% python3 -q
>>> import numpy as np
>>> from numpy import linalg as LA
>>> np.set_printoptions(precision=1, suppress=True, linewidth=100, floatmode="fixed")
>>> rnd = lambda a: np.round(a, 1) + 0
>>> arr = np.load("dump.npy")
>>> arr
array([[  1,  -1,   1,  -1],
       [  1,   0,   0,   0],
       [  1,   1,   1,   1],
       [  1,   2,   4,   8],
       [  1,   3,   9,  27],
       [  1,   4,  16,  64],
       [  1,   5,  25, 125],
       [  1,   6,  36, 216]])
>>> # column 3 is much longer than the rest
>>> cov = arr.T @ arr
>>> LA.matrix_rank(cov)
np.int64(4)
>>> np.trace(cov), (arr ** 2).sum()
(np.int64(69548), np.int64(69548))
>>> (arr @ arr.T).shape
(8, 8)
>>> rnd(LA.eigvalsh(cov)[::-1])
array([69470.1,    72.7,     3.1,     2.2])
>>> M = np.loadtxt("arr.csv", delimiter=",")
>>> M
array([[ 0.3,  0.2,  0.2,  0.2,  0.0,  0.2,  0.3, -0.1],
       [-2.1,  0.0, -1.7, -0.5, -1.2,  3.6, -0.1, -1.1],
       [-2.6,  0.4, -2.5, -0.4,  0.2,  3.9, -0.1, -1.1],
       [-0.6, -0.5, -0.3, -0.6, -0.9,  0.3, -0.4,  0.1],
       [ 0.8,  0.1,  0.7,  0.1,  0.9, -1.5,  0.0,  0.4],
       [-0.3, -2.0,  1.2, -0.7, -4.6,  0.8,  0.4, -0.6],
       [ 0.8,  0.1,  0.5,  0.3, -1.0,  0.2,  0.4,  0.2],
       [-0.1, -0.3, -0.2,  0.1, -0.3,  0.3,  0.2,  0.0],
       [-0.1, -0.8,  0.9,  0.0, -0.4, -0.7,  0.4, -0.5],
       [ 0.2,  0.4,  0.1,  0.3,  1.4, -1.0,  0.1,  0.2],
       [ 1.2,  0.5,  0.2,  0.4, -0.1, -0.3,  0.0,  0.8],
       [-1.6, -0.8, -0.9, -0.2, -1.5,  2.4,  0.3, -0.9],
       [-0.7, -0.4, -0.1, -0.4, -0.3, -0.2, -0.4, -0.2],
       [-0.6, -0.4, -0.2, -0.4, -2.2,  2.0,  0.3, -0.6],
       [-0.5, -0.8,  0.2, -0.5, -1.0, -0.2, -0.1, -0.2],
       [ 1.2, -0.6,  1.8,  0.0, -1.6, -1.2,  0.7, -0.2],
       [-0.1, -0.4,  0.7, -0.7, -0.4, -1.5, -0.6,  0.1],
       [ 0.6, -1.0,  1.2, -0.3, -2.5, -0.3,  0.4,  0.0],
       [ 0.6, -0.3,  0.8,  0.0, -1.0, -0.7,  0.2,  0.2],
       [-0.6, -0.7, -0.1, -0.3, -0.7,  0.0, -0.3, -0.3],
       [-1.2, -0.6,  0.1, -0.9, -1.2,  0.4, -0.1, -0.9],
       [ 0.5, -0.1,  0.8,  0.2, -0.1, -0.4,  0.5, -0.2],
       [ 0.3, -0.2,  0.7,  0.0, -0.5, -0.6,  0.3, -0.3]])
>>> Xs = (M - M.mean(axis=0)) / M.std(axis=0)
>>> rnd(Xs.std(axis=0))
array([1.0, 1.0, 1.0, 1.0, 1.0, 1.0, 1.0, 1.0])
>>> b = LA.lstsq(np.delete(Xs, 2, axis=1), Xs[:, 2])[0]
>>> np.abs(b).argmax()
np.int64(4)
